>>> import numpy as np
>>> import numpy.linalg as la
>>> np.set_printoptions(suppress=True, linewidth=100)
>>> def rd(a):
...     return np.round(a, 1) + 0
... 
>>> A = np.loadtxt("x.csv", delimiter=",")
>>> rd(A)
array([[ 1. ,  0. ,  0. ,  0. ,  0. ,  0. ,  0. ,  0. ,  0. ,  0. ,  0. ,  0. ],
       [ 0. ,  0.6,  0. ,  0.3, -0.1, -0.4,  0.3,  0.4,  0. , -0.1,  0.2, -0.4],
       [ 0. ,  0. ,  1. ,  0. ,  0. ,  0. ,  0. ,  0. ,  0. ,  0. ,  0. ,  0. ],
       [ 0. ,  0.3,  0. ,  0.8,  0.1,  0.2, -0.2, -0.2,  0. ,  0.1, -0.1,  0.3],
       [ 0. , -0.1,  0. ,  0.1,  1. , -0.1,  0.1,  0.1,  0. ,  0. ,  0. , -0.1],
       [ 0. , -0.4,  0. ,  0.2, -0.1,  0.7,  0.2,  0.3,  0. , -0.1,  0.2, -0.4],
       [ 0. ,  0.3,  0. , -0.2,  0.1,  0.2,  0.8, -0.2,  0. ,  0.1, -0.1,  0.3],
       [ 0. ,  0.4,  0. , -0.2,  0.1,  0.3, -0.2,  0.7,  0. ,  0.1, -0.2,  0.4],
       [ 0. ,  0. ,  0. ,  0. ,  0. ,  0. ,  0. ,  0. ,  1. ,  0. ,  0. ,  0. ],
       [ 0. , -0.1,  0. ,  0.1,  0. , -0.1,  0.1,  0.1,  0. ,  1. ,  0. , -0.1],
       [ 0. ,  0.2,  0. , -0.1,  0. ,  0.2, -0.1, -0.2,  0. ,  0. ,  0.9,  0.2],
       [ 0. , -0.4,  0. ,  0.3, -0.1, -0.4,  0.3,  0.4,  0. , -0.1,  0.2,  0.6]])
>>> # keeps lengths
>>> [round(float(la.det(A[:i, :i])), 2) + 0 for i in range(1, 13)]
[1.0, 0.56, 0.55, 0.4, 0.38, 0.05, -0.11, -0.44, -0.45, -0.46, -0.56, -1.0]
>>> ev, evecs = la.eigh(A)
>>> vec = np.array([1, 1, 2, 3, 2, 0, 0, 2, 2, 3, 2, 1])
>>> rd(np.abs(A).sum(axis=1).max()), rd(np.abs(ev).max())
(np.float64(2.8), np.float64(1.0))
>>> rd(la.eigvalsh(A[1:, 1:]))
array([-1.,  1.,  1.,  1.,  1.,  1.,  1.,  1.,  1.,  1.,  1.])
>>> print(rd(evecs * np.abs(ev) @ evecs.T))
[[1. 0. 0. 0. 0. 0. 0. 0. 0. 0. 0. 0.]
 [0. 1. 0. 0. 0. 0. 0. 0. 0. 0. 0. 0.]
 [0. 0. 1. 0. 0. 0. 0. 0. 0. 0. 0. 0.]
 [0. 0. 0. 1. 0. 0. 0. 0. 0. 0. 0. 0.]
 [0. 0. 0. 0. 1. 0. 0. 0. 0. 0. 0. 0.]
 [0. 0. 0. 0. 0. 1. 0. 0. 0. 0. 0. 0.]
 [0. 0. 0. 0. 0. 0. 1. 0. 0. 0. 0. 0.]
 [0. 0. 0. 0. 0. 0. 0. 1. 0. 0. 0. 0.]
 [0. 0. 0. 0. 0. 0. 0. 0. 1. 0. 0. 0.]
 [0. 0. 0. 0. 0. 0. 0. 0. 0. 1. 0. 0.]
 [0. 0. 0. 0. 0. 0. 0. 0. 0. 0. 1. 0.]
 [0. 0. 0. 0. 0. 0. 0. 0. 0. 0. 0. 1.]]
>>> ev, evecs = la.eigh(A)
>>> rd(evecs.T @ A @ evecs)
array([[-1.,  0.,  0.,  0.,  0.,  0.,  0.,  0.,  0.,  0.,  0.,  0.],
       [ 0.,  1.,  0.,  0.,  0.,  0.,  0.,  0.,  0.,  0.,  0.,  0.],
       [ 0.,  0.,  1.,  0.,  0.,  0.,  0.,  0.,  0.,  0.,  0.,  0.],
       [ 0.,  0.,  0.,  1.,  0.,  0.,  0.,  0.,  0.,  0.,  0.,  0.],
       [ 0.,  0.,  0.,  0.,  1.,  0.,  0.,  0.,  0.,  0.,  0.,  0.],
       [ 0.,  0.,  0.,  0.,  0.,  1.,  0.,  0.,  0.,  0.,  0.,  0.],
       [ 0.,  0.,  0.,  0.,  0.,  0.,  1.,  0.,  0.,  0.,  0.,  0.],
       [ 0.,  0.,  0.,  0.,  0.,  0.,  0.,  1.,  0.,  0.,  0.,  0.],
       [ 0.,  0.,  0.,  0.,  0.,  0.,  0.,  0.,  1.,  0.,  0.,  0.],
       [ 0.,  0.,  0.,  0.,  0.,  0.,  0.,  0.,  0.,  1.,  0.,  0.],
       [ 0.,  0.,  0.,  0.,  0.,  0.,  0.,  0.,  0.,  0.,  1.,  0.],
       [ 0.,  0.,  0.,  0.,  0.,  0.,  0.,  0.,  0.,  0.,  0.,  1.]])
>>> rd(la.eigvalsh(A @ A))
array([1., 1., 1., 1., 1., 1., 1., 1., 1., 1., 1., 1.])
>>> vec = np.array([2, -3, -3, 0, -3, -3, 1, 3, 3, 2, -2, 2])
>>> y = A @ vec
>>> print(rd(y))
[ 2.2 -0.6 -3.2 -1.5 -2.5 -0.9 -0.5  0.9  3.2  2.5 -3.1  4.4]
>>> rd(la.solve(A, A[:, 3]))
array([0., 0., 0., 1., 0., 0., 0., 0., 0., 0., 0., 0.])
>>> rd(la.solve(A, y))
array([ 2., -3., -3.,  0., -3., -3.,  1.,  3.,  3.,  2., -2.,  2.])
>>> rd(la.solve(A, y + A[:, 0]))
array([ 3., -3., -3.,  0., -3., -3.,  1.,  3.,  3.,  2., -2.,  2.])
>>> vec = np.array([-2, -1, 4, -5, -5, 3, 0, -5, 4, 4, 2, -1])
>>> 12 - la.matrix_rank(A - np.eye(12), tol=1e-8)
np.int64(11)
>>> rd(np.sort(np.abs(np.degrees(np.angle(la.eigvals(A))))))
array([  0.,   0.,   0.,   0.,   0.,   0.,   0.,   0.,   0.,   0.,   0., 180.])
>>> print(rd(la.inv(A)))
[[ 1.   0.   0.   0.   0.   0.   0.   0.   0.   0.   0.   0. ]
 [ 0.   0.6  0.   0.3 -0.1 -0.4  0.3  0.4  0.  -0.1  0.2 -0.4]
 [ 0.   0.   1.   0.   0.   0.   0.   0.   0.   0.   0.   0. ]
 [ 0.   0.3  0.   0.8  0.1  0.2 -0.2 -0.2  0.   0.1 -0.1  0.3]
 [ 0.  -0.1  0.   0.1  1.  -0.1  0.1  0.1  0.   0.   0.  -0.1]
 [ 0.  -0.4  0.   0.2 -0.1  0.7  0.2  0.3  0.  -0.1  0.2 -0.4]
 [ 0.   0.3  0.  -0.2  0.1  0.2  0.8 -0.2  0.   0.1 -0.1  0.3]
 [ 0.   0.4  0.  -0.2  0.1  0.3 -0.2  0.7  0.   0.1 -0.2  0.4]
 [ 0.   0.   0.   0.   0.   0.   0.   0.   1.   0.   0.   0. ]
 [ 0.  -0.1  0.   0.1  0.  -0.1  0.1  0.1  0.   1.   0.  -0.1]
 [ 0.   0.2  0.  -0.1  0.   0.2 -0.1 -0.2  0.   0.   0.9  0.2]
 [ 0.  -0.4  0.   0.3 -0.1 -0.4  0.3  0.4  0.  -0.1  0.2  0.6]]
